$ python3 -q
>>> import numpy as np
>>> from numpy import linalg as LA
>>> np.set_printoptions(precision=1, suppress=True, linewidth=100, floatmode="fixed")
>>> mat = np.load("run11.npy")
>>> mat
array([[-1.0,  1.0, -2.0],
       [ 1.1, -1.0,  2.0],
       [ 3.1, -3.3,  6.0],
       [ 0.9, -1.0,  2.1],
       [ 1.1, -1.2,  2.1],
       [-2.9,  3.0, -6.1]])
>>> rng = np.random.default_rng(1886)
>>> out = mat + rng.integers(-2, 3, (6, 1)) @ rng.integers(-2, 3, (1, 3))
>>> out
array([[ 1.0,  1.0, -4.0],
       [ 5.1, -1.0, -2.0],
       [ 1.1, -3.3,  8.0],
       [ 4.9, -1.0, -1.9],
       [ 5.1, -1.2, -1.9],
       [-2.9,  3.0, -6.1]])
>>> print(out - mat)
[[ 2.0  0.0 -2.0]
 [ 4.0  0.0 -4.0]
 [-2.0  0.0  2.0]
 [ 4.0  0.0 -4.0]
 [ 4.0  0.0 -4.0]
 [ 0.0  0.0  0.0]]
>>> np.abs(out - mat).sum(axis=1)
array([4.0, 8.0, 4.0, 8.0, 8.0, 0.0])
>>> U, sig, Vt = LA.svd(mat)
>>> sig
array([11.7,  0.3,  0.1])
>>> print(np.argmax(sig[:-1] / (sig[1:] + 1e-6)) + 1)
1
>>> out = U[:, :1] @ np.diag(sig[:1]) @ Vt[:1]
>>> LA.matrix_rank(mat, rtol=0.05)
np.int64(1)
>>> round(float(LA.norm(mat - out, 2)), 1), round(float(sig[1]), 1)
(0.3, 0.3)
>>> print(LA.matrix_rank(out))
1
>>> x = np.array([3, 1, 0])
>>> target = mat @ x
>>> try:
...     LA.solve(mat, target)
... except LA.LinAlgError as e:
...     print(repr(e))
... 
LinAlgError('Last 2 dimensions of the array must be square')
>>> print(target)
[-2.0  2.3  6.0  1.7  2.1 -5.7]
>>> np.round(LA.solve(mat.T @ mat, mat.T @ target), 1) + 0
array([3.0, 1.0, 0.0])
>>> np.round(LA.lstsq(mat, target)[0], 1) + 0
array([3.0, 1.0, 0.0])
>>> np.round(LA.pinv(mat) @ mat, 1) + 0
array([[1.0, 0.0, 0.0],
       [0.0, 1.0, 0.0],
       [0.0, 0.0, 1.0]])
>>> target = target + 0.3 * rng.normal(size=6)
>>> target
array([-2.1,  1.8,  5.4,  1.4,  1.5, -5.7])
>>> coef, *_ = LA.lstsq(mat, target)
>>> [round(float(LA.norm(LA.solve(mat.T @ mat + lam * np.eye(3), mat.T @ target))), 2) for lam in (0, 1, 10, 100)]
[2.98, 0.73, 0.68, 0.42]
>>> coef
array([2.1, 1.9, 0.9])
>>> round(LA.norm(target - mat @ coef), 1)
np.float64(0.7)
>>> data = np.loadtxt("arr.csv", delimiter=",")
>>> data.round(1) + 0
array([[  2.1, -15.1,   0.0],
       [  2.2, -14.0,   0.0],
       [  2.2, -10.2,   0.0],
       [  2.2,  -9.7,   0.0],
       [  1.9,  -3.1,   0.0],
       [  1.7,  -2.4,   0.0],
       [  1.5,  -1.7,   0.0],
       [  1.5,  -1.6,   0.0],
       [  1.1,  -0.9,   0.0],
       [  1.1,  -0.8,   0.0],
       [  0.5,  -0.2,   0.0],
       [  0.0,   0.0,   0.0],
       [ -0.1,   0.0,   0.0],
       [ -0.5,   0.1,   0.0],
       [ -1.0,   0.1,   0.0],
       [ -1.3,   0.1,   0.0],
       [ -2.4,   0.1,   0.0],
       [ -2.9,   0.0,   0.0],
       [ -3.5,   0.0,   0.0],
       [ -4.0,   0.0,   0.0],
       [ -6.0,   0.2,   0.0],
       [ -6.1,   0.2,   0.0],
       [ -7.7,   0.7,   0.0],
       [ -8.7,   1.2,   0.0],
       [ -9.5,   1.6,   0.0]])
>>> # rows and columns are dependent
>>> np.round(data @ LA.pinv(data) @ data, 1) + 0
array([[  2.1, -15.1,   0.0],
       [  2.2, -14.0,   0.0],
       [  2.2, -10.2,   0.0],
       [  2.2,  -9.7,   0.0],
       [  1.9,  -3.1,   0.0],
       [  1.7,  -2.4,   0.0],
       [  1.5,  -1.7,   0.0],
       [  1.5,  -1.6,   0.0],
       [  1.1,  -0.9,   0.0],
       [  1.1,  -0.8,   0.0],
       [  0.5,  -0.2,   0.0],
       [  0.0,   0.0,   0.0],
       [ -0.1,   0.0,   0.0],
       [ -0.5,   0.1,   0.0],
       [ -1.0,   0.1,   0.0],
       [ -1.3,   0.1,   0.0],
       [ -2.4,   0.1,   0.0],
       [ -2.9,   0.0,   0.0],
       [ -3.5,   0.0,   0.0],
       [ -4.0,   0.0,   0.0],
       [ -6.0,   0.2,   0.0],
       [ -6.1,   0.2,   0.0],
       [ -7.7,   0.7,   0.0],
       [ -8.7,   1.2,   0.0],
       [ -9.5,   1.6,   0.0]])
>>> LA.lstsq(data[:-1].T, data[-1])[2]
np.int32(2)
>>> np.abs(np.diag(LA.qr(data)[1])) > 1e-9
array([ True,  True, False])
